$ python -q
>>> import numpy as np
>>> np.set_printoptions(precision=1, suppress=True, linewidth=160)
>>> feats = np.array([[-0.3, -1.5, -0.1, -0.6, 0.5, 1.0],
...     [0.2, 0.8, -0.1, -1.0, 0.8, -0.3],
...     [-1.9, -0.1, -1.9, -1.3, -0.3, 0.3],
...     [-0.5, -0.6, 0.9, 0.2, 0.5, -0.1],
...     [-0.7, 1.3, 0.8, 1.0, 0.5, -0.8],
...     [-0.1, -1.4, -0.2, -0.7, 0.7, 0.9]])
>>> rng = np.random.default_rng(27735)
>>> z = rng.permutation(6)
>>> z
array([1, 0, 4, 2, 5, 3])
>>> M2 = feats[z][:, z]
>>> M2
array([[ 0.8,  0.2,  0.8, -0.1, -0.3, -1. ],
       [-1.5, -0.3,  0.5, -0.1,  1. , -0.6],
       [ 1.3, -0.7,  0.5,  0.8, -0.8,  1. ],
       [-0.1, -1.9, -0.3, -1.9,  0.3, -1.3],
       [-1.4, -0.1,  0.7, -0.2,  0.9, -0.7],
       [-0.6, -0.5,  0.5,  0.9, -0.1,  0.2]])
>>> np.allclose(M2, feats)
False
>>> round(np.abs(np.linalg.eigvals(feats)).max(), 1)
np.float64(1.8)
>>> np.linalg.determinant(feats)
Traceback (most recent call last):
  File "<python-input-10>", line 1, in <module>
    np.linalg.determinant(feats)
    ^^^^^^^^^^^^^^^^^^^^^
AttributeError: module 'numpy.linalg' has no attribute 'determinant'
>>> ang = np.radians(30)
>>> Rm = np.eye(6)
>>> Rm[1, 1] = Rm[0, 0] = np.cos(ang)
>>> Rm[1, 0], Rm[0, 1] = -np.sin(ang), np.sin(ang)
>>> Rm
array([[ 0.9,  0.5,  0. ,  0. ,  0. ,  0. ],
       [-0.5,  0.9,  0. ,  0. ,  0. ,  0. ],
       [ 0. ,  0. ,  1. ,  0. ,  0. ,  0. ],
       [ 0. ,  0. ,  0. ,  1. ,  0. ,  0. ],
       [ 0. ,  0. ,  0. ,  0. ,  1. ,  0. ],
       [ 0. ,  0. ,  0. ,  0. ,  0. ,  1. ]])
>>> M2 = feats @ Rm.T
>>> M2.round(1) + 0
array([[-1. , -1.1, -0.1, -0.6,  0.5,  1. ],
       [ 0.6,  0.6, -0.1, -1. ,  0.8, -0.3],
       [-1.7,  0.9, -1.9, -1.3, -0.3,  0.3],
       [-0.7, -0.3,  0.9,  0.2,  0.5, -0.1],
       [ 0. ,  1.5,  0.8,  1. ,  0.5, -0.8],
       [-0.8, -1.2, -0.2, -0.7,  0.7,  0.9]])
>>> np.abs(M2 - feats).max(axis=0)
array([0.7, 1. , 0. , 0. , 0. , 0. ])
>>> np.linalg.svd(feats, compute_uv=False), np.linalg.svd(M2, compute_uv=False)
(array([3.6, 2.7, 1.7, 1.5, 0.4, 0.1]), array([3.6, 2.7, 1.7, 1.5, 0.4, 0.1]))
